% ipython --no-banner

In [1]: import numpy as np

In [2]: np.set_printoptions(precision=3, suppress=True, linewidth=100, legacy="1.25")

In [3]: W0 = np.load("data.npy")

In [4]: W0
Out[4]: 
array([[0.308, 0.154, 0.231, 0.   , 0.077, 0.231, 0.   ],
       [0.25 , 0.167, 0.25 , 0.   , 0.167, 0.083, 0.083],
       [0.071, 0.   , 0.286, 0.214, 0.   , 0.214, 0.214],
       [0.2  , 0.   , 0.3  , 0.1  , 0.1  , 0.2  , 0.1  ],
       [0.286, 0.143, 0.   , 0.143, 0.143, 0.143, 0.143],
       [0.111, 0.   , 0.111, 0.222, 0.333, 0.222, 0.   ],
       [0.   , 0.231, 0.077, 0.231, 0.077, 0.231, 0.154]])

In [5]: x = np.array([-3, 2, -4, -4, 4, -3, -2])

In [6]: (W0 * x).sum(axis=1)
Out[6]: array([-1.923, -1.167, -3.286, -2.6  , -1.286, -1.   , -1.462])

In [7]: np.einsum("ij,j->i", W0, x)
Out[7]: array([-1.923, -1.167, -3.286, -2.6  , -1.286, -1.   , -1.462])

In [8]: np.abs(np.linalg.svd(W0)[2][-1])
Out[8]: array([0.195, 0.149, 0.184, 0.639, 0.246, 0.455, 0.48 ])

In [9]: np.linalg.matrix_rank(W0, rtol=0.1)
Out[9]: 6

In [10]: np.linalg.cond(W0) > 100
Out[10]: True

In [11]: mat = np.loadtxt("case13.csv", delimiter=",")

In [12]: mat
Out[12]: 
array([[ 0.216, -0.176,  0.176, -0.176, -0.039, -0.137, -0.235],
       [-0.176,  0.144, -0.144,  0.144,  0.032,  0.112,  0.193],
       [ 0.176, -0.144,  0.144, -0.144, -0.032, -0.112, -0.193],
       [-0.176,  0.144, -0.144,  0.144,  0.032,  0.112,  0.193],
       [-0.039,  0.032, -0.032,  0.032,  0.007,  0.025,  0.043],
       [-0.137,  0.112, -0.112,  0.112,  0.025,  0.087,  0.15 ],
       [-0.235,  0.193, -0.193,  0.193,  0.043,  0.15 ,  0.257]])

In [13]: # row 3 repeats row 1

In [14]: evals, V = np.linalg.eigh(mat)

In [15]: np.round(V.T @ V, 3) + 0
Out[15]: 
array([[1., 0., 0., 0., 0., 0., 0.],
       [0., 1., 0., 0., 0., 0., 0.],
       [0., 0., 1., 0., 0., 0., 0.],
       [0., 0., 0., 1., 0., 0., 0.],
       [0., 0., 0., 0., 1., 0., 0.],
       [0., 0., 0., 0., 0., 1., 0.],
       [0., 0., 0., 0., 0., 0., 1.]])

In [16]: evals.round(3) + 0
Out[16]: array([0., 0., 0., 0., 0., 0., 1.])

In [17]: np.unique(evals.round(6) + 0, return_counts=True)[1]
Out[17]: array([6, 1])

In [18]: np.round(V.T @ mat @ V, 3) + 0
Out[18]: 
array([[0., 0., 0., 0., 0., 0., 0.],
       [0., 0., 0., 0., 0., 0., 0.],
       [0., 0., 0., 0., 0., 0., 0.],
       [0., 0., 0., 0., 0., 0., 0.],
       [0., 0., 0., 0., 0., 0., 0.],
       [0., 0., 0., 0., 0., 0., 0.],
       [0., 0., 0., 0., 0., 0., 1.]])

In [19]: np.round(np.linalg.svd(mat, compute_uv=False), 3) + 0
Out[19]: array([1., 0., 0., 0., 0., 0., 0.])

In [20]: V @ np.diag(evals) @ V.T
Out[20]: 
array([[ 0.216, -0.176,  0.176, -0.176, -0.039, -0.137, -0.235],
       [-0.176,  0.144, -0.144,  0.144,  0.032,  0.112,  0.193],
       [ 0.176, -0.144,  0.144, -0.144, -0.032, -0.112, -0.193],
       [-0.176,  0.144, -0.144,  0.144,  0.032,  0.112,  0.193],
       [-0.039,  0.032, -0.032,  0.032,  0.007,  0.025,  0.043],
       [-0.137,  0.112, -0.112,  0.112,  0.025,  0.087,  0.15 ],
       [-0.235,  0.193, -0.193,  0.193,  0.043,  0.15 ,  0.257]])

In [21]: np.round(np.linalg.eigvalsh(mat @ mat), 3) + 0
Out[21]: array([0., 0., 0., 0., 0., 0., 1.])

In [22]: np.abs(V[:, -1]).round(6).argmax()
Out[22]: 6
